$ ipython --no-banner

In [1]: import numpy as np

In [2]: np.set_printoptions(suppress=True, linewidth=160)

In [3]: def rd(a):
   ...:     return np.round(a, 2) + 0
   ...: 

In [4]: X = np.loadtxt("a.csv", delimiter=",")

In [5]: X
Out[5]: 
array([[  9.74,  -5.5 ,  -8.95,   8.42,  10.41],
       [ 11.75,  -4.83,  -9.65,  10.69,  10.34],
       [ 10.39,  -4.44, -12.65,  10.26,   9.81],
       [  9.23,  -3.29,  -8.9 ,  10.68,   9.71],
       [  9.46,  -4.  ,  -9.2 ,  11.9 ,   9.5 ],
       [ 10.46,  -6.01, -10.24,  12.03,  10.16],
       [  9.59,  -5.04,  -9.8 ,  12.12,  10.1 ],
       [ 11.43,  -3.77, -10.08,  10.34,  12.45],
       [ 10.17,  -5.72, -11.75,  10.85,   9.21],
       [  8.94,  -4.5 , -11.55,   9.25,  12.26],
       [ 12.17,  -5.02, -10.81,   9.41,   9.9 ],
       [ 11.69,  -5.13,  -8.42,  10.73,  10.59],
       [  9.5 ,  -5.34,  -9.44,   8.89,   9.91],
       [ 10.32,  -5.24, -11.19,  10.3 ,  10.69],
       [ 10.18,  -4.57,  -9.13,   9.41,   9.95],
       [  9.84,  -6.51,  -9.75,   9.8 ,   9.96],
       [  9.36,  -4.53, -10.97,  10.47,  10.26],
       [  9.8 ,  -4.99, -10.95,   9.79,   8.56],
       [ 10.84,  -4.95,  -9.72,  10.28,  10.65],
       [ 11.52,  -3.63, -11.27,  10.89,   9.91],
       [  9.39,  -6.75, -10.53,   8.49,   8.81],
       [  8.54,  -6.04, -11.14,  10.3 ,   9.5 ],
       [  9.12,  -5.62, -10.38,  11.98,   9.5 ],
       [  8.73,  -4.04,  -9.15,   8.98,  10.07],
       [  9.95,  -5.91,  -9.97,  11.34,  12.07],
       [  9.4 ,  -5.15, -10.54,   9.11,  10.27],
       [ 11.68,  -4.91, -10.19,   8.36,  10.07],
       [ 11.48,  -5.94,  -7.93,   8.6 ,   8.63],
       [ 10.69,  -6.01, -10.75,  10.28,   9.97],
       [ 10.22,  -4.67,  -9.61,  10.77,  10.36],
       [ 10.3 ,  -2.98,  -9.38,  11.7 ,  12.4 ],
       [  9.04,  -5.72,  -9.18,  10.61,   9.8 ]])

In [6]: q, evecs = np.linalg.qr(X[:, :3])[0], np.linalg.qr(X[:, 3:])[0]

In [7]: s = np.linalg.svd(q.T @ evecs, compute_uv=False)

In [8]: print(rd(np.linalg.norm(q @ q.T - evecs @ evecs.T, 2)))
1.0

In [9]: (s > 0.9).sum()
Out[9]: np.int64(1)
